In [1]: import numpy as np

In [2]: import numpy.linalg as la

In [3]: np.set_printoptions(precision=3, suppress=True, linewidth=120, floatmode="fixed")

In [4]: tidy = lambda a: np.round(a, 3) + 0

In [5]: J = np.loadtxt("arr.csv", delimiter=",")

In [6]: J
Out[6]: 
array([[ 1.532, -2.295,  0.064, -0.650, -3.246,  0.357,  0.840, -1.314,  1.568],
       [ 0.665, -1.745,  0.595, -1.333, -0.697,  2.296, -0.272,  2.006, -1.344],
       [-4.670, -0.395,  3.141, -1.216, -2.379, -0.220, -0.414,  3.659,  1.545],
       [ 2.254, -2.144,  2.520,  5.193,  3.907,  0.574, -2.294,  2.300, -2.740],
       [ 4.078,  3.098,  0.131,  4.306, -1.687, -0.742, -3.033,  1.506,  1.759],
       [-1.715,  1.114,  3.082, -2.326, -3.406, -0.362, -1.723, -2.067, -1.038],
       [ 0.509,  0.986,  1.268, -0.381, -0.877, -0.884, -1.521, -1.650, -0.557],
       [ 0.979,  2.154, -2.689,  1.248,  2.898,  2.797, -0.942,  2.388,  0.282],
       [-0.221, -1.017,  2.884,  0.728, -1.064,  0.446,  1.169, -1.401,  2.504],
       [ 1.544, -1.664, -1.323, -0.488, -0.291, -0.590,  0.975, -2.025,  2.234],
       [-1.095,  2.909,  1.131, -1.065, -1.287,  0.539,  1.611,  3.149, -0.508],
       [-3.895, -0.557,  0.778, -1.171, -0.146, -0.528, -0.158, -1.657, -0.146],
       [-0.427,  0.601,  4.418,  2.098,  2.634,  1.709, -1.143,  5.311,  0.859],
       [-4.814, -1.762,  2.542,  1.553,  1.660, -0.686, -0.484, -0.527, -3.582]])

In [7]: out = np.c_[J[:, :4] @ np.array([[-1, 1, 1, 1], [-2, 1, 2, -2], [0, 0, -2, -1], [-1, 1, 2, -1]]), np.array([0, 1, -4, 5, 0, 1, 2, -1, -3, 4, -2, -3, -2, 1])]

In [8]: tidy(out)
Out[8]: 
array([[  3.708,  -1.413,  -4.486,   6.708,   0.000],
       [  4.158,  -2.413,  -6.681,   4.893,   1.000],
       [  6.676,  -6.281, -14.174,  -5.805,  -4.000],
       [ -3.159,   5.303,   3.312,  -1.171,   5.000],
       [-14.580,  11.482,  18.624,  -6.555,   0.000],
       [  1.813,  -2.927, -10.303,  -4.699,   1.000],
       [ -2.100,   1.114,  -0.817,  -2.350,   2.000],
       [ -6.535,   4.381,  13.161,  -1.888,  -1.000],
       [  1.527,  -0.510,  -6.567,  -1.799,  -3.000],
       [  2.272,  -0.608,  -0.114,   6.683,   4.000],
       [ -3.658,   0.749,   0.331,  -6.979,  -2.000],
       [  6.180,  -5.623,  -8.907,  -2.388,  -3.000],
       [ -2.873,   2.272,  -3.865,  -8.145,  -2.000],
       [  6.785,  -5.023, -10.316,  -5.385,   1.000]])

In [9]: la.matrix_rank(out)
Out[9]: np.int64(5)

In [10]: tidy(la.norm(la.qr(J)[0].T @ out, axis=0) ** 2 / ((out ** 2).sum(axis=0) + 1e-12))
Out[10]: array([1.000, 1.000, 1.000, 1.000, 0.813])

In [11]: x = np.array([0, 5, 2, 2, 6])

In [12]: rhs = out @ x

In [13]: tidy(la.pinv(out) @ out)
Out[13]: 
array([[1.000, 0.000, 0.000, 0.000, 0.000],
       [0.000, 1.000, 0.000, 0.000, 0.000],
       [0.000, 0.000, 1.000, 0.000, 0.000],
       [0.000, 0.000, 0.000, 1.000, 0.000],
       [0.000, 0.000, 0.000, 0.000, 1.000]])

In [14]: rng = np.random.default_rng(694)

In [15]: rhs = rhs + 0.02 * rng.normal(size=14)

In [16]: tidy(rhs)
Out[16]: 
array([ -2.636,  -9.643, -95.333,  60.814,  81.575, -38.620,  11.232,  38.421, -37.267,  34.095, -21.509, -68.673,
       -24.674, -50.526])

In [17]: coef, *_ = la.lstsq(out, rhs)

In [18]: tidy(la.norm(rhs - out @ coef))
Out[18]: np.float64(0.069)

In [19]: coef.round()
Out[19]: array([-0.000,  5.000,  2.000,  2.000,  6.000])

In [20]: tidy(coef)
Out[20]: array([-0.004,  4.999,  1.998,  1.999,  6.000])

In [21]: [round(float(la.norm(la.solve(out.T @ out + lam * np.eye(5), out.T @ rhs))), 2) for lam in (0, 1, 10, 100)]
Out[21]: [8.3, 8.15, 7.41, 5.21]

In [22]: M = np.array([[0, 0, 1, 0, 0, 1, 0, 2],
    ...:     [0, 0, 1, 0, 3, 1, 1, 0],
    ...:     [0, 0, 0, 1, 2, 1, 1, 2],
    ...:     [0, 0, 0, 0, 0, 3, 3, 3],
    ...:     [0, 0, 0, 0, 0, 3, 0, 1],
    ...:     [0, 0, 0, 0, 0, 0, 3, 3],
    ...:     [0, 0, 0, 0, 0, 0, 0, 3],
    ...:     [0, 0, 0, 0, 0, 0, 0, 0]])

In [23]: left, sv, VT = la.svd(M)

In [24]: V = VT[:(sv > 1e-8).sum()]

In [25]: x = M[3] + -1 * M[4] + rng.integers(2) * np.eye(8)[0]

In [26]: x
Out[26]: array([0.000, 0.000, 0.000, 0.000, 0.000, 0.000, 3.000, 2.000])

In [27]: tidy(la.norm(x - V.T @ V @ x))
Out[27]: np.float64(0.0)

In [28]: [int(la.matrix_rank(la.matrix_power(M, p))) for p in range(1, 9)]
Out[28]: [6, 4, 3, 2, 1, 0, 0, 0]

In [29]: M @ M
Out[29]: 
array([[ 0,  0,  0,  1,  2,  1,  4,  5],
       [ 0,  0,  0,  1,  2, 10,  4, 11],
       [ 0,  0,  0,  0,  0,  9,  6, 11],
       [ 0,  0,  0,  0,  0,  0,  9, 18],
       [ 0,  0,  0,  0,  0,  0,  9,  9],
       [ 0,  0,  0,  0,  0,  0,  0,  9],
       [ 0,  0,  0,  0,  0,  0,  0,  0],
       [ 0,  0,  0,  0,  0,  0,  0,  0]])

In [30]: tidy(np.sort(la.eigvals(M)))
Out[30]: array([0.000, 0.000, 0.000, 0.000, 0.000, 0.000, 0.000, 0.000])

In [31]: arr = np.load("w.npy")

In [32]: arr
Out[32]: 
array([[-6, -2, -2,  9,  3,  3],
       [-4, -4, -6,  6,  6,  9],
       [-2,  0,  0,  3,  0,  0],
       [ 0,  0,  0,  6,  2,  2],
       [ 0,  0,  0,  4,  4,  6],
       [ 0,  0,  0,  2,  0,  0]])

In [33]: tidy(np.sort(np.abs(la.eigvals(arr))))
Out[33]: array([0.957, 0.957, 0.957, 0.957, 8.730, 8.730])

In [34]: np.allclose(arr @ arr.T, arr.T @ arr)
Out[34]: False

In [35]: (arr - arr.T) / 2
Out[35]: 
array([[ 0.000,  1.000,  0.000,  4.500,  1.500,  1.500],
       [-1.000,  0.000, -3.000,  3.000,  3.000,  4.500],
       [ 0.000,  3.000,  0.000,  1.500,  0.000,  0.000],
       [-4.500, -3.000, -1.500,  0.000, -1.000,  0.000],
       [-1.500, -3.000,  0.000,  1.000,  0.000,  3.000],
       [-1.500, -4.500,  0.000,  0.000, -3.000,  0.000]])

In [36]: tidy(la.det(arr))
Out[36]: np.float64(-64.0)

In [37]: theta = np.radians(90)

In [38]: R = np.eye(6)

In [39]: R[2, 2] = R[0, 0] = np.cos(theta)

In [40]: R[2, 0], R[0, 2] = -np.sin(theta), np.sin(theta)

In [41]: tidy(R)
Out[41]: 
array([[ 0.000,  0.000,  1.000,  0.000,  0.000,  0.000],
       [ 0.000,  1.000,  0.000,  0.000,  0.000,  0.000],
       [-1.000,  0.000,  0.000,  0.000,  0.000,  0.000],
       [ 0.000,  0.000,  0.000,  1.000,  0.000,  0.000],
       [ 0.000,  0.000,  0.000,  0.000,  1.000,  0.000],
       [ 0.000,  0.000,  0.000,  0.000,  0.000,  1.000]])

In [42]: out = arr @ R.T

In [43]: tidy(np.abs(out - arr).max(axis=0))
Out[43]: array([ 4.000,  0.000, 10.000,  0.000,  0.000,  0.000])

In [44]: np.allclose(la.norm(arr, axis=1), la.norm(out, axis=1))
Out[44]: True
